$ python -q
>>> import numpy as np
>>> import numpy.linalg as la
>>> np.set_printoptions(suppress=True, linewidth=120)
>>> def rd(a):
...     return np.round(a, 2) + 0
... 
>>> r0 = np.array([7, 5, 4, 5, 7, 7, 8])
>>> M = np.array([np.roll(r0, i) for i in range(7)])
>>> M
array([[7, 5, 4, 5, 7, 7, 8],
       [8, 7, 5, 4, 5, 7, 7],
       [7, 8, 7, 5, 4, 5, 7],
       [7, 7, 8, 7, 5, 4, 5],
       [5, 7, 7, 8, 7, 5, 4],
       [4, 5, 7, 7, 8, 7, 5],
       [5, 4, 5, 7, 7, 8, 7]])
>>> r0 = np.array([2, -2, -1, -3, 2, -2, 2])
>>> other = M + np.outer(r0, np.eye(7)[2])
>>> rd(la.det(other) / la.det(M)), rd(1 + la.solve(M, r0)[2])
(np.float64(-1.6), np.float64(-1.6))
>>> la.matrix_rank(other - M)
np.int64(1)
>>> la.matrix_rank(la.inv(other) - la.inv(M), tol=1e-8)
np.int64(1)
>>> rng = np.random.default_rng(6891)
>>> lab = rng.permutation(7)
>>> other = M[:, lab] * rng.choice([-1, 1], 7)
>>> print(other)
[[-7  5 -7  7 -8  4 -5]
 [-8  4 -7  5 -7  5 -7]
 [-7  5 -5  4 -7  7 -8]
 [-7  7 -4  5 -5  8 -7]
 [-5  8 -5  7 -4  7 -7]
 [-4  7 -7  8 -5  7 -5]
 [-5  7 -8  7 -7  5 -4]]
>>> U, _, vt = la.svd(M.T @ other)
>>> rd(la.lstsq(M, other)[0])
array([[-1.,  0.,  0.,  0.,  0.,  0.,  0.],
       [ 0.,  0.,  0.,  0.,  0.,  0., -1.],
       [ 0.,  0.,  0.,  0.,  0.,  1.,  0.],
       [ 0.,  1.,  0.,  0.,  0.,  0.,  0.],
       [ 0.,  0.,  0.,  1.,  0.,  0.,  0.],
       [ 0.,  0., -1.,  0.,  0.,  0.,  0.],
       [ 0.,  0.,  0.,  0., -1.,  0.,  0.]])
>>> lab
array([0, 3, 5, 4, 6, 2, 1])
>>> lab = rng.permutation(7)
>>> print(lab)
[2 1 6 4 5 3 0]
>>> other = M[lab][:, lab]
>>> other
array([[7, 8, 7, 4, 5, 5, 7],
       [5, 7, 7, 5, 7, 4, 8],
       [5, 4, 7, 7, 8, 7, 5],
       [7, 7, 4, 7, 5, 8, 5],
       [7, 5, 5, 8, 7, 7, 4],
       [8, 7, 5, 5, 4, 7, 7],
       [4, 5, 8, 7, 7, 5, 7]])
>>> np.diag(other)
array([7, 7, 7, 7, 7, 7, 7])
>>> print(rd(la.det(other)), rd(la.det(M[lab])))
5461.0 5461.0
>>> q, _ = la.qr(np.array([[0.7, -0.6, -1.9, 1.4, -0.7, 1.2, 1.6, 1.2, 0.2, 0.0],
...     [-3.0, -0.8, -1.1, 1.3, -0.1, 0.6, 1.3, 0.8, 0.1, 0.2],
...     [0.3, 0.4, -2.3, 0.1, -1.2, -0.4, -0.8, -1.4, -0.4, -0.3],
...     [0.0, -1.0, 0.7, -0.4, -0.9, -0.8, -0.1, -0.5, 1.3, -1.6],
...     [0.1, -0.2, 1.0, 0.5, 1.8, 0.9, -0.9, 0.4, 0.5, -0.1],
...     [0.7, -0.8, 1.2, -0.1, -1.4, 0.5, 1.3, 1.6, -0.5, -1.1],
...     [-0.9, -0.9, 0.2, 1.9, -1.7, 0.6, -0.7, -0.1, 1.6, 0.4],
...     [-1.5, 0.0, 1.3, 0.4, -0.7, 0.5, 0.9, 0.0, 0.3, 0.6],
...     [-2.0, -0.7, -0.6, -0.1, 0.4, 0.3, 0.9, 1.2, 0.6, 1.7],
...     [0.3, 0.1, 2.1, 0.4, -1.4, 0.1, -1.2, -0.6, 0.8, 1.9],
...     [-1.2, -0.9, -2.6, 1.2, 0.0, -1.1, -2.3, -0.5, 1.9, -0.1]]))
>>> A = q @ q.T
>>> print(rd(A))
[[ 0.94 -0.03 -0.04 -0.02 -0.06 -0.04  0.15 -0.1   0.03 -0.08 -0.07]
 [-0.03  0.99 -0.02 -0.01 -0.03 -0.02  0.07 -0.05  0.02 -0.04 -0.03]
 [-0.04 -0.02  0.97 -0.02 -0.04 -0.03  0.11 -0.07  0.02 -0.06 -0.05]
 [-0.02 -0.01 -0.02  0.99 -0.02 -0.02  0.07 -0.04  0.01 -0.04 -0.03]
 [-0.06 -0.03 -0.04 -0.02  0.94 -0.04  0.16 -0.1   0.03 -0.08 -0.07]
 [-0.04 -0.02 -0.03 -0.02 -0.04  0.97  0.11 -0.07  0.02 -0.06 -0.05]
 [ 0.15  0.07  0.11  0.07  0.16  0.11  0.58  0.26 -0.08  0.22  0.19]
 [-0.1  -0.05 -0.07 -0.04 -0.1  -0.07  0.26  0.83  0.05 -0.14 -0.12]
 [ 0.03  0.02  0.02  0.01  0.03  0.02 -0.08  0.05  0.98  0.05  0.04]
 [-0.08 -0.04 -0.06 -0.04 -0.08 -0.06  0.22 -0.14  0.05  0.88 -0.1 ]
 [-0.07 -0.03 -0.05 -0.03 -0.07 -0.05  0.19 -0.12  0.04 -0.1   0.92]]
>>> x0 = np.array([0, 1, 2, 1, 0, 0, 1, 2, 0, 0, 2])
>>> rd(la.eigvalsh(2 * A - np.eye(11)))
array([-1.,  1.,  1.,  1.,  1.,  1.,  1.,  1.,  1.,  1.,  1.])
>>> print(rd(np.trace(A)))
10.0
>>> print(la.matrix_rank(A, rtol=0.1))
10
>>> la.cond(A) > 100
np.True_
>>> rd(la.norm(A, 2) / la.norm(A))
np.float64(0.32)
>>> vals, vecs = la.eigh(A)
>>> x0 = np.array([-1, 0, 3, -1, 3, 3, 0, -3, 0, 3, 1])
>>> rd(np.abs(A).sum(axis=1).max()), rd(np.abs(vals).max())
(np.float64(2.01), np.float64(1.0))
>>> print(rd(x0 @ A @ x0 / (x0 @ x0)), rd(vals[0]), rd(vals[-1]))
0.95 0.0 1.0
>>> r = la.matrix_rank(A)
>>> print(r)
10
>>> ns = la.svd(A)[2][r:].T
>>> print(rd(ns @ ns.T))
[[ 0.06  0.03  0.04  0.02  0.06  0.04 -0.15  0.1  -0.03  0.08  0.07]
 [ 0.03  0.01  0.02  0.01  0.03  0.02 -0.07  0.05 -0.02  0.04  0.03]
 [ 0.04  0.02  0.03  0.02  0.04  0.03 -0.11  0.07 -0.02  0.06  0.05]
 [ 0.02  0.01  0.02  0.01  0.02  0.02 -0.07  0.04 -0.01  0.04  0.03]
 [ 0.06  0.03  0.04  0.02  0.06  0.04 -0.16  0.1  -0.03  0.08  0.07]
 [ 0.04  0.02  0.03  0.02  0.04  0.03 -0.11  0.07 -0.02  0.06  0.05]
 [-0.15 -0.07 -0.11 -0.07 -0.16 -0.11  0.42 -0.26  0.08 -0.22 -0.19]
 [ 0.1   0.05  0.07  0.04  0.1   0.07 -0.26  0.17 -0.05  0.14  0.12]
 [-0.03 -0.02 -0.02 -0.01 -0.03 -0.02  0.08 -0.05  0.02 -0.05 -0.04]
 [ 0.08  0.04  0.06  0.04  0.08  0.06 -0.22  0.14 -0.05  0.12  0.1 ]
 [ 0.07  0.03  0.05  0.03  0.07  0.05 -0.19  0.12 -0.04  0.1   0.08]]
>>> rd(ns[:, 0] / ns[np.abs(ns[:, 0]).round(6).argmax(), 0])
array([-0.37, -0.18, -0.27, -0.16, -0.37, -0.25,  1.  , -0.64,  0.2 , -0.54, -0.45])
>>> np.allclose(A @ ns, 0)
True
>>> [int(la.matrix_rank(np.delete(A, i, axis=0))) for i in range(11)]
[10, 10, 10, 10, 10, 10, 10, 10, 10, 10, 10]
>>> print(la.matrix_rank(A.T @ A), la.matrix_rank(A @ A.T))
10 10
>>> X = np.load("case3.npy")
>>> X
array([[-0.34, -0.43,  2.6 , -1.62],
       [-0.51,  0.57, -2.05,  1.85],
       [-0.2 ,  0.05,  1.01, -0.58],
       [-0.25,  0.04,  1.73, -1.08],
       [-0.17, -0.41,  1.22, -1.13],
       [-0.48,  0.03,  1.56, -1.58],
       [-0.18,  0.  ,  0.66, -1.36],
       [-0.3 , -0.01,  0.74, -1.07],
       [-0.31,  0.41, -0.61,  0.47],
       [-0.26,  0.08, -1.35,  1.21],
       [ 0.36,  0.15,  1.85, -1.17],
       [-0.04,  0.11,  1.49, -0.95],
       [ 0.34, -0.08, -0.12, -0.2 ],
       [ 0.5 , -0.03,  0.63, -0.39],
       [-0.17, -0.01, -1.21,  1.66],
       [-0.02, -0.08,  0.72, -0.35],
       [ 0.17,  0.26, -0.89,  0.28],
       [-0.67, -0.18,  1.6 , -2.46],
       [ 0.15,  0.04,  3.52, -3.31],
       [-0.13, -0.08,  2.48, -2.06],
       [-0.21,  0.1 ,  3.12, -3.49],
       [ 0.06, -0.2 , -1.91,  1.8 ],
       [ 0.02, -0.46,  2.08, -2.26],
       [ 0.18,  0.3 , -3.44,  3.38],
       [-0.46, -0.11, -0.35,  0.75],
       [-0.08,  0.19, -2.24,  2.82],
       [-0.15,  0.02, -3.12,  3.47],
       [ 0.04, -0.21,  0.98, -1.38],
       [ 0.31, -0.33, -1.4 ,  2.11],
       [-0.04, -0.15,  3.62, -3.89],
       [ 0.09,  0.61,  5.22, -4.13],
       [-0.27, -0.2 ,  1.13, -0.7 ],
       [-0.69,  0.14,  0.  ,  0.44],
       [-0.18,  0.05, -1.75,  2.19],
       [ 0.27,  0.19, -2.11,  1.78],
       [ 0.63, -0.39, -4.44,  4.08],
       [ 0.27,  0.1 , -0.13,  0.63]])
>>> r0 = np.array([0, 5, 0])
>>> np.polyval(r0, X[19])
array([ -0.65,  -0.4 ,  12.4 , -10.3 ])
>>> np.convolve(X[19], r0)
array([  0.  ,  -0.65,  -0.4 ,  12.4 , -10.3 ,   0.  ])
>>> rd(np.cross(X[19, :3], X[9, :3]))
array([-0.09, -0.82, -0.03])
>>> J = np.triu(rng.random((4, 4)) < 0.6, 1).astype(int)
>>> J = J + J.T
>>> J
array([[0, 0, 1, 0],
       [0, 0, 1, 1],
       [1, 1, 0, 1],
       [0, 1, 1, 0]])
>>> vals, vecs = la.eigh(J)
>>> print((vals > 1e-8).sum(), (vals < -1e-8).sum())
2 2
>>> rd(vecs.T @ vecs)
array([[1., 0., 0., 0.],
       [0., 1., 0., 0.],
       [0., 0., 1., 0.],
       [0., 0., 0., 1.]])
>>> rd(vecs @ np.diag(vals) @ vecs.T)
array([[0., 0., 1., 0.],
       [0., 0., 1., 1.],
       [1., 1., 0., 1.],
       [0., 1., 1., 0.]])
>>> vals, vecs = la.eigh(J)
>>> x0 = np.array([2, 3, -2, 3])
>>> (np.sign(vecs[:, -1].round(6)) == np.sign(vecs[0, -1].round(6))).astype(int)
array([1, 1, 1, 1])
>>> print(rd(la.eigvalsh(J[1:, 1:])))
[-1. -1.  2.]
>>> E = np.loadtxt("out3.csv", delimiter=",")
>>> E
array([[ 1.,  0., -2.,  2.,  0.,  2., -1.,  0., -2.,  0.],
       [-1., -1., -2.,  2., -1.,  1., -2., -2., -1.,  1.],
       [ 0.,  0.,  1.,  2.,  0.,  1.,  1., -2., -1., -2.],
       [ 0.,  0., -2., -1.,  2., -2., -2., -2.,  0.,  1.],
       [ 0.,  0.,  1., -1.,  2.,  2.,  0., -2.,  2., -1.],
       [ 0.,  0., -1.,  2., -1., -1.,  2., -1.,  2., -1.],
       [ 0.,  0., -2.,  0.,  0.,  2., -2.,  1.,  0., -2.],
       [ 0.,  0.,  0., -2.,  2.,  0.,  1., -2., -2., -1.],
       [ 0.,  0., -2.,  0., -2.,  1.,  2.,  0., -1., -1.],
       [ 0.,  0.,  1.,  0.,  2.,  0.,  2.,  0., -2., -2.]])
>>> r0 = np.array([0, 1])
>>> np.cross(E[1, :3], E[9, :3])
array([-1.,  1.,  0.])
>>> np.array([np.convolve(row, r0, "same") for row in E])
array([[ 0.,  1.,  0., -2.,  2.,  0.,  2., -1.,  0., -2.],
       [ 0., -1., -1., -2.,  2., -1.,  1., -2., -2., -1.],
       [ 0.,  0.,  0.,  1.,  2.,  0.,  1.,  1., -2., -1.],
       [ 0.,  0.,  0., -2., -1.,  2., -2., -2., -2.,  0.],
       [ 0.,  0.,  0.,  1., -1.,  2.,  2.,  0., -2.,  2.],
       [ 0.,  0.,  0., -1.,  2., -1., -1.,  2., -1.,  2.],
       [ 0.,  0.,  0., -2.,  0.,  0.,  2., -2.,  1.,  0.],
       [ 0.,  0.,  0.,  0., -2.,  2.,  0.,  1., -2., -2.],
       [ 0.,  0.,  0., -2.,  0., -2.,  1.,  2.,  0., -1.],
       [ 0.,  0.,  0.,  1.,  0.,  2.,  0.,  2.,  0., -2.]])
>>> print(np.correlate(E[1], E[9], "full"))
[ 2.  4.  6. -2. -4. -6.  4.  1. 11. -8. -2. -7. -1. -4.  0. -1.  1.  0.  0.]
